$ ipython --no-banner

In [1]: import numpy as np

In [2]: np.set_printoptions(precision=2, suppress=True, linewidth=200, legacy="1.25")

In [3]: def rnd(a):
   ...:     return np.round(a, 2) + 0
   ...: 

In [4]: B = np.array([[3, 5, 5], [2, 2, 2], [5, 1, 4]])

In [5]: W0 = np.triu(B, 1)

In [6]: W0
Out[6]: 
array([[0, 5, 5],
       [0, 0, 2],
       [0, 0, 0]])

In [7]: rank = np.linalg.matrix_rank(W0)

In [8]: rank
Out[8]: 2

In [9]: null = np.linalg.svd(W0)[2][rank:].T

In [10]: [int(np.linalg.matrix_rank(W0[:i])) for i in range(1, len(W0) + 1)]
Out[10]: [1, 2, 2]

In [11]: np.allclose(W0 @ null, 0)
Out[11]: True

In [12]: null.shape
Out[12]: (3, 1)

In [13]: W0 @ null
Out[13]: 
array([[0.],
       [0.],
       [0.]])

In [14]: null @ null.T
Out[14]: 
array([[1., 0., 0.],
       [0., 0., 0.],
       [0., 0., 0.]])

In [15]: [int(np.linalg.matrix_rank(np.delete(W0, i, axis=0))) for i in range(3)]
Out[15]: [1, 1, 2]

In [16]: arr = np.load("data.npy")

In [17]: rnd(arr)
Out[17]: 
array([[-3.51, -1.59,  0.32,  1.01],
       [ 1.03, -2.82,  2.15, -1.54],
       [ 1.24, -2.34, -2.62,  1.46],
       [ 1.03,  0.21,  2.1 ,  3.24]])

In [18]: O, Rm = np.linalg.qr(arr)

In [19]: rnd(O @ Rm)
Out[19]: 
array([[-3.51, -1.59,  0.32,  1.01],
       [ 1.03, -2.82,  2.15, -1.54],
       [ 1.24, -2.34, -2.62,  1.46],
       [ 1.03,  0.21,  2.1 ,  3.24]])

In [20]: np.allclose(Rm.T @ Rm, arr.T @ arr)
Out[20]: True

In [21]: rnd(np.abs(np.diag(Rm)))
Out[21]: array([4., 4., 4., 4.])

In [22]: rnd(abs(Rm[0, 0])), rnd(np.linalg.norm(arr[:, 0]))
Out[22]: (4.0, 4.0)

In [23]: rnd(O.T @ O)
Out[23]: 
array([[1., 0., 0., 0.],
       [0., 1., 0., 0.],
       [0., 0., 1., 0.],
       [0., 0., 0., 1.]])
